% ipython --no-banner

In [1]: import numpy as np

In [2]: np.set_printoptions(precision=1, suppress=True, linewidth=200, floatmode="fixed")

In [3]: E = np.load("a.npy")

In [4]: E.round(1) + 0
Out[4]: 
array([[ 2.6,  1.8,  4.5,  3.0,  3.6,  1.1,  1.3],
       [ 1.9,  3.3,  6.4,  0.5,  0.3, -1.6,  2.2],
       [ 2.2,  2.5, -2.3,  5.6,  5.9,  7.5, -2.1],
       [ 1.0,  5.1, -1.6,  2.7,  1.7,  5.6, -1.8],
       [ 1.3,  4.5,  1.9,  1.5,  0.8,  2.3,  0.0],
       [ 1.9,  3.2,  1.4,  3.1,  2.9,  3.5, -0.3],
       [ 3.6, -0.3,  3.7,  5.4,  7.1,  2.9,  0.9],
       [ 2.1,  2.7,  3.3,  2.6,  2.8,  1.8,  0.7],
       [ 2.9,  1.2,  0.9,  5.3,  6.2,  5.0, -0.6],
       [ 2.8,  1.4,  8.3,  1.4,  2.2, -2.5,  3.1],
       [ 1.1,  4.8,  2.6,  0.9,  0.0,  1.5,  0.3],
       [ 3.5,  0.0, 10.0,  2.0,  3.5, -3.5,  4.0],
       [ 2.8,  1.3,  5.4,  2.9,  3.8,  0.4,  1.7],
       [ 3.0,  1.1, -1.6,  6.7,  7.6,  7.5, -1.8],
       [ 1.0,  5.0,  0.5,  1.7,  0.7,  3.5, -0.8],
       [ 3.0,  0.9,  1.5,  5.3,  6.3,  4.5, -0.2],
       [ 0.9,  5.1,  1.5,  1.1,  0.1,  2.4, -0.2],
       [ 1.3,  4.4, -0.1,  2.7,  2.0,  4.4, -1.0],
       [ 2.4,  2.1,  2.9,  3.5,  3.9,  2.6,  0.4],
       [ 2.6,  1.9,  6.4,  1.9,  2.4, -0.9,  2.2],
       [ 1.0,  4.9,  0.4,  1.9,  0.9,  3.6, -0.8],
       [ 2.6,  1.9,  4.3,  3.0,  3.5,  1.2,  1.2],
       [ 0.8,  5.3, -0.9,  2.1,  0.9,  4.7, -1.4],
       [ 2.1,  2.8, -1.5,  4.9,  5.0,  6.6, -1.7],
       [ 3.4,  0.2,  4.7,  4.4,  5.8,  1.7,  1.4],
       [ 1.2,  4.5, -0.3,  2.6,  1.9,  4.5, -1.1],
       [ 2.4,  2.3,  4.9,  2.3,  2.6,  0.4,  1.5],
       [ 2.5,  1.9,  0.5,  4.8,  5.3,  5.0, -0.7],
       [ 2.6,  1.8,  5.0,  2.7,  3.3,  0.6,  1.5],
       [ 4.3, -1.7,  2.5,  7.4,  9.8,  4.8,  0.3],
       [ 1.2,  4.6, -0.9,  2.8,  2.0,  5.1, -1.4],
       [ 3.3,  0.5,  5.4,  3.8,  5.0,  0.8,  1.7],
       [ 0.2,  6.5, -1.5,  1.2, -0.5,  4.8, -1.8],
       [ 3.3,  0.4,  1.9,  5.6,  6.9,  4.4,  0.0],
       [ 2.1,  2.8, -0.4,  4.4,  4.5,  5.5, -1.2],
       [ 0.8,  5.3, -2.0,  2.7,  1.6,  5.9, -2.0],
       [ 2.6,  1.7,  3.2,  3.7,  4.3,  2.4,  0.6],
       [ 1.5,  4.0, -0.5,  3.2,  2.7,  5.0, -1.2],
       [ 0.3,  6.3, -1.3,  1.3, -0.3,  4.6, -1.6],
       [-0.2,  7.4, -1.7,  0.5, -1.7,  4.5, -1.9],
       [ 1.8,  3.4,  3.4,  1.9,  1.6,  1.4,  0.7],
       [ 1.9,  3.3,  0.4,  3.5,  3.4,  4.5, -0.8],
       [ 2.1,  2.8, -0.9,  4.6,  4.7,  6.0, -1.5],
       [ 2.5,  2.0,  2.6,  3.8,  4.3,  3.0,  0.3],
       [ 1.5,  4.0,  1.0,  2.5,  2.1,  3.5, -0.5],
       [ 2.8,  1.3,  4.2,  3.6,  4.4,  1.7,  1.1],
       [ 2.5,  2.0,  0.4,  4.8,  5.3,  5.1, -0.8]])

In [5]: dist = np.linalg.norm(E[:, None] - E[None], axis=-1)

In [6]: np.linalg.matrix_rank(dist ** 2)
Out[6]: np.int64(4)

In [7]: np.unravel_index(dist.round(6).argmax(), dist.shape)
Out[7]: (np.int64(2), np.int64(11))

In [8]: dist.mean(axis=1).argmax()
Out[8]: np.int64(11)
